% ipython --no-banner

In [1]: import numpy as np

In [2]: from numpy import linalg as LA

In [3]: np.set_printoptions(precision=2, suppress=True, linewidth=160, floatmode="fixed")

In [4]: Y = np.array([[-4, -7, 4, 6, -1, 7, -1, -6],
   ...:     [2, 7, -1, 3, 3, 7, 3, -9],
   ...:     [3, -6, 6, 9, -2, -3, 1, -2],
   ...:     [1, 0, 2, 8, 7, -6, -6, -5],
   ...:     [4, -1, 5, -3, 5, 5, 6, 3],
   ...:     [1, -8, 5, 9, 8, 8, -5, -3],
   ...:     [-7, -2, 0, 9, -3, 0, -2, -6],
   ...:     [-5, -9, -3, 2, 9, 9, -7, 4]])

In [5]: Y[-1] = Y[0]

In [6]: F = Y + 0.02 * np.eye(8)

In [7]: print(F)
[[-3.98 -7.00  4.00  6.00 -1.00  7.00 -1.00 -6.00]
 [ 2.00  7.02 -1.00  3.00  3.00  7.00  3.00 -9.00]
 [ 3.00 -6.00  6.02  9.00 -2.00 -3.00  1.00 -2.00]
 [ 1.00  0.00  2.00  8.02  7.00 -6.00 -6.00 -5.00]
 [ 4.00 -1.00  5.00 -3.00  5.02  5.00  6.00  3.00]
 [ 1.00 -8.00  5.00  9.00  8.00  8.02 -5.00 -3.00]
 [-7.00 -2.00  0.00  9.00 -3.00  0.00 -1.98 -6.00]
 [-4.00 -7.00  4.00  6.00 -1.00  7.00 -1.00 -5.98]]

In [8]: r0, r1 = F[0], F[4]

In [9]: print(np.round(r0 @ r1, 2))
-0.94

In [10]: pr = (r0 @ r1) / (r0 @ r0) * r0

In [11]: print(LA.matrix_rank(np.outer(r0, r1)))
1

In [12]: print(np.round(LA.norm(r0 + r1) ** 2 + LA.norm(r0 - r1) ** 2, 2))
700.08

In [13]: Y = np.array([[2, -1],
    ...:     [-1, 1],
    ...:     [-2, 0],
    ...:     [-1, 0],
    ...:     [1, -2],
    ...:     [1, 0],
    ...:     [2, -1],
    ...:     [-1, -1]])

In [14]: print(np.einsum("ij,ij->i", F, F))
[203.84 211.28 180.24 215.32 146.20 333.32 182.92 203.76]

In [15]: print(np.einsum("ik,kj->ij", F, Y))
[[ -4.96   5.98]
 [ 20.98   5.02]
 [-10.04  -4.00]
 [-16.02  -4.00]
 [ 21.02 -24.04]
 [  0.02 -17.00]
 [-21.96  18.98]
 [ -5.02   5.98]]

In [16]: print(Y.T @ F.T)
[[ -4.96  20.98 -10.04 -16.02  21.02   0.02 -21.96  -5.02]
 [  5.98   5.02  -4.00  -4.00 -24.04 -17.00  18.98   5.98]]

In [17]: left, sig, Vh = LA.svd(F)

In [18]: print(sig.round(2) + 0)
[29.38 16.87 14.70 14.30  9.32  3.69  2.84  0.00]

In [19]: Y = left[:, :7] @ np.diag(sig[:7]) @ Vh[:7]

In [20]: print(LA.matrix_rank(F, rtol=0.05))
7

In [21]: print(np.round(LA.norm(F - Y, 2), 2), round(float(sig[7]), 2))
0.0 0.0

In [22]: print(LA.matrix_rank(Y))
7

In [23]: print(np.round(np.abs(F - Y).max(), 2))
0.0
